$ python3 -q
>>> import numpy as np
>>> import numpy.linalg as la
>>> np.set_printoptions(suppress=True, linewidth=140)
>>> C = np.sign(np.array([[3, 3, 1, 1], [2, 0, 2, 1], [2, 3, 3, 3], [1, 2, 3, 1]]))
>>> Y = (np.tril(C, -1) + np.eye(4)) @ (np.triu(C, 1) + np.eye(4))
>>> w = np.array([-1, 0, -2, 3])
>>> M = np.rint(Y * w @ la.inv(Y)) + 0
>>> M
array([[ -2.,   3.,  -7.,   5.],
       [ -2.,   5., -14.,  10.],
       [ -2.,   7., -21.,  15.],
       [ -2.,   7., -24.,  18.]])
>>> Uu, s, Vh = la.svd(M)
>>> np.argmax(s[:-1] / (s[1:] + 1e-6)) + 1
np.int64(3)
>>> Y = Uu[:, :3] @ np.diag(s[:3]) @ Vh[:3]
>>> np.round(np.abs(M - Y).max(), 2)
np.float64(0.0)
>>> round(float(la.norm(M - Y) / la.norm(M)), 2)
0.0
>>> Y.round(2)
array([[ -2.,   3.,  -7.,   5.],
       [ -2.,   5., -14.,  10.],
       [ -2.,   7., -21.,  15.],
       [ -2.,   7., -24.,  18.]])
>>> la.matrix_rank(M, rtol=0.05)
np.int64(1)
>>> Y = M / np.sqrt((M ** 2).mean(axis=1, keepdims=True))
>>> M - M.mean(axis=1, keepdims=True)
array([[ -1.75,   3.25,  -6.75,   5.25],
       [ -1.75,   5.25, -13.75,  10.25],
       [ -1.75,   7.25, -20.75,  15.25],
       [ -1.75,   7.25, -23.75,  18.25]])
>>> la.matrix_rank(Y) == la.matrix_rank(M)
np.True_
>>> la.matrix_rank(M - M.mean(axis=1, keepdims=True))
np.int64(3)
>>> np.trace(M)
np.float64(0.0)
>>> (M + M.T) / 2
array([[ -2. ,   0.5,  -4.5,   1.5],
       [  0.5,   5. ,  -3.5,   8.5],
       [ -4.5,  -3.5, -21. ,  -4.5],
       [  1.5,   8.5,  -4.5,  18. ]])
>>> [round(float(x), 2) for x in la.svd(M, compute_uv=False)[:3]]
[45.61, 1.88, 0.62]
>>> np.argsort(-la.norm(M, axis=0).round(6), kind="stable")[:3]
array([2, 3, 1])
>>> round(la.norm(M, 2) / la.norm(M), 2)
np.float64(1.0)
>>> la.matrix_rank(M, rtol=0.1)
np.int64(1)
>>> A = np.load("arr.npy")
>>> A
array([[7., 2., 0., 0., 0., 0., 0., 0., 0., 0., 0., 0., 0.],
       [2., 1., 2., 0., 0., 0., 0., 0., 0., 0., 0., 0., 0.],
       [0., 2., 1., 2., 0., 0., 0., 0., 0., 0., 0., 0., 0.],
       [0., 0., 2., 6., 2., 0., 0., 0., 0., 0., 0., 0., 0.],
       [0., 0., 0., 2., 5., 2., 0., 0., 0., 0., 0., 0., 0.],
       [0., 0., 0., 0., 2., 9., 2., 0., 0., 0., 0., 0., 0.],
       [0., 0., 0., 0., 0., 2., 9., 2., 0., 0., 0., 0., 0.],
       [0., 0., 0., 0., 0., 0., 2., 8., 2., 0., 0., 0., 0.],
       [0., 0., 0., 0., 0., 0., 0., 2., 7., 2., 0., 0., 0.],
       [0., 0., 0., 0., 0., 0., 0., 0., 2., 3., 2., 0., 0.],
       [0., 0., 0., 0., 0., 0., 0., 0., 0., 2., 9., 2., 0.],
       [0., 0., 0., 0., 0., 0., 0., 0., 0., 0., 2., 6., 2.],
       [0., 0., 0., 0., 0., 0., 0., 0., 0., 0., 0., 2., 7.]])
>>> # symmetric
>>> w, vecs = la.eigh(A)
>>> np.unique(w.round(6) + 0, return_counts=True)[1]
array([1, 1, 1, 1, 1, 1, 1, 1, 1, 1, 1, 1, 1])
>>> np.allclose(A, A.T)
True
>>> np.trace(A)
np.float64(78.0)
>>> x = np.array([1, -2, -1, 1, 2, 2, -1, -2, 2, 0, 2, -1, 1])
>>> rhs = A @ x
>>> rhs
array([  3.,  -2.,  -3.,   8.,  16.,  20.,  -9., -14.,  10.,   8.,  16.,   0.,   5.])
>>> np.round(la.solve(A, -1 * rhs), 2)
array([-1.,  2.,  1., -1., -2., -2.,  1.,  2., -2.,  0., -2.,  1., -1.])
>>> np.round(la.solve(A, rhs), 2)
array([ 1., -2., -1.,  1.,  2.,  2., -1., -2.,  2.,  0.,  2., -1.,  1.])
>>> np.round(la.solve(A.T, A[5]), 2) + 0
array([0., 0., 0., 0., 0., 1., 0., 0., 0., 0., 0., 0., 0.])
>>> np.round(la.solve(A, rhs + A[:, 1]), 2)
array([ 1., -1., -1.,  1.,  2.,  2., -1., -2.,  2.,  0.,  2., -1.,  1.])
>>> np.round(la.norm(A), 2)
np.float64(25.65)
>>> A.sum(axis=1)
array([ 9.,  5.,  5., 10.,  9., 13., 13., 12., 11.,  7., 13., 10.,  9.])
>>> np.count_nonzero(A)
np.int64(37)
>>> np.round(A.mean(axis=0), 2)
array([0.69, 0.38, 0.38, 0.77, 0.69, 1.  , 1.  , 0.92, 0.85, 0.54, 1.  , 0.77, 0.69])
>>> np.unravel_index(np.abs(A).argmax(), A.shape)
(np.int64(5), np.int64(5))
>>> A.sum(axis=0)
array([ 9.,  5.,  5., 10.,  9., 13., 13., 12., 11.,  7., 13., 10.,  9.])
>>> f = np.array([5, 0, 0, 8, 8, 3, 2, 7, 4])
>>> g = np.array([6, -1, 6, 5, -5, 5, 8, 3, 9, -3])
>>> data = f[:, None] + g[None, :]
>>> data
array([[11,  4, 11, 10,  0, 10, 13,  8, 14,  2],
       [ 6, -1,  6,  5, -5,  5,  8,  3,  9, -3],
       [ 6, -1,  6,  5, -5,  5,  8,  3,  9, -3],
       [14,  7, 14, 13,  3, 13, 16, 11, 17,  5],
       [14,  7, 14, 13,  3, 13, 16, 11, 17,  5],
       [ 9,  2,  9,  8, -2,  8, 11,  6, 12,  0],
       [ 8,  1,  8,  7, -3,  7, 10,  5, 11, -1],
       [13,  6, 13, 12,  2, 12, 15, 10, 16,  4],
       [10,  3, 10,  9, -1,  9, 12,  7, 13,  1]])
>>> Uu, s, Vh = la.svd(data)
>>> vecs = Vh[:(s > 1e-8).sum()]
>>> rng = np.random.default_rng(94)
>>> x = data[5] + 5 * data[6] + rng.integers(2) * np.eye(10)[8]
>>> x
array([ 49.,   7.,  49.,  43., -17.,  43.,  61.,  31.,  67.,  -5.])
>>> round(float(la.norm(x - vecs.T @ vecs @ x)), 2)
0.0
>>> np.allclose(vecs.T @ vecs @ x, x)
True
>>> round(float(la.norm(M, 1)), 2), round(la.norm(M, np.inf), 2)
(66.0, np.float64(51.0))
>>> np.round(la.norm(M, axis=1), 2)
array([ 9.33, 18.03, 26.81, 30.87])
>>> M[1] @ M[3]
np.float64(555.0)
>>> np.round(la.norm(M) ** 2 / la.norm(M, 2) ** 2, 2)
np.float64(1.0)
>>> m1 = np.array([[7, 8, 8, 2, 4, 0, 1],
...     [6, 8, 7, 9, 9, 6, 4],
...     [2, 9, 2, 7, 9, 8, 2],
...     [0, 0, 9, 3, 0, 9, 1],
...     [9, 8, 2, 9, 5, 7, 6],
...     [1, 8, 9, 4, 5, 2, 5],
...     [6, 6, 6, 6, 8, 9, 8],
...     [9, 7, 4, 4, 7, 5, 2]])
>>> m1
array([[7, 8, 8, 2, 4, 0, 1],
       [6, 8, 7, 9, 9, 6, 4],
       [2, 9, 2, 7, 9, 8, 2],
       [0, 0, 9, 3, 0, 9, 1],
       [9, 8, 2, 9, 5, 7, 6],
       [1, 8, 9, 4, 5, 2, 5],
       [6, 6, 6, 6, 8, 9, 8],
       [9, 7, 4, 4, 7, 5, 2]])
>>> T = np.stack([m1, 2 * m1, m1[::-1]])
>>> la.matrix_rank(T)
array([7, 7, 7])
>>> T.shape
(3, 8, 7)
>>> np.einsum("bij,cij->bc", T, T)
array([[2169, 4338, 1664],
       [4338, 8676, 3328],
       [1664, 3328, 2169]])
>>> np.abs(m1).max()
np.int64(9)
>>> np.unravel_index(np.abs(m1).argmax(), m1.shape)
(np.int64(1), np.int64(3))
>>> m1.sum(axis=0)
array([40, 54, 47, 44, 47, 46, 29])
>>> proj = m1 @ la.solve(m1.T @ m1, m1.T)
>>> np.trace(proj)
np.float64(7.0)
>>> np.allclose(proj @ proj, proj)
True
>>> la.matrix_rank(np.eye(8) - proj)
np.int64(1)
>>> Y = np.array([[0, 1], [1, -2], [-1, -1], [-2, 2], [-1, 1], [1, -2], [-1, 1]])
>>> np.vstack([m1, Y.T]).shape
(10, 7)
>>> Y.T @ m1.T
array([[ -9, -24, -10,  -7, -16, -17, -19,  -9],
       [ -8,   2,  -9, -20,   6, -10,  -2,  -2]])
>>> E = np.load("x.npy")
>>> E
array([[ -1.1,   0.7,   0.8,   6. ,  -0.5,  -0.7],
       [ -1. ,   1.4,   0.8, -11. ,   2.5,   0.8],
       [ -0.7,   0. ,  -0.7,  -3. ,  -0.3,  -0.8],
       [ -0.5,  -0.8,   2.1, -14. ,   0.6,  -0.9],
       [  0.3,   0.6,  -0.8, -20. ,  -0.2,  -0.9],
       [ -0.9,   0.1,   0.1,   2. ,  -1.6,   0. ],
       [  0.2,  -0.4,   0.9, -17. ,   0.3,  -0.1],
       [  0.1,  -0.3,  -0.7, -13. ,  -1.3,  -0.4]])
>>> # column 3 is much longer than the rest
>>> Y = np.c_[m1[:, :2] @ np.array([[3, 2], [2, 2]]), np.array([7, 8, 7, -4, 9, 4, -2, -9])]
>>> Y
array([[37, 30,  7],
       [34, 28,  8],
       [24, 22,  7],
       [ 0,  0, -4],
       [43, 34,  9],
       [19, 18,  4],
       [30, 24, -2],
       [41, 32, -9]])
>>> np.round(la.norm(la.qr(m1)[0].T @ Y, axis=0) ** 2 / ((Y ** 2).sum(axis=0) + 1e-12), 2)
array([1.  , 1.  , 0.81])
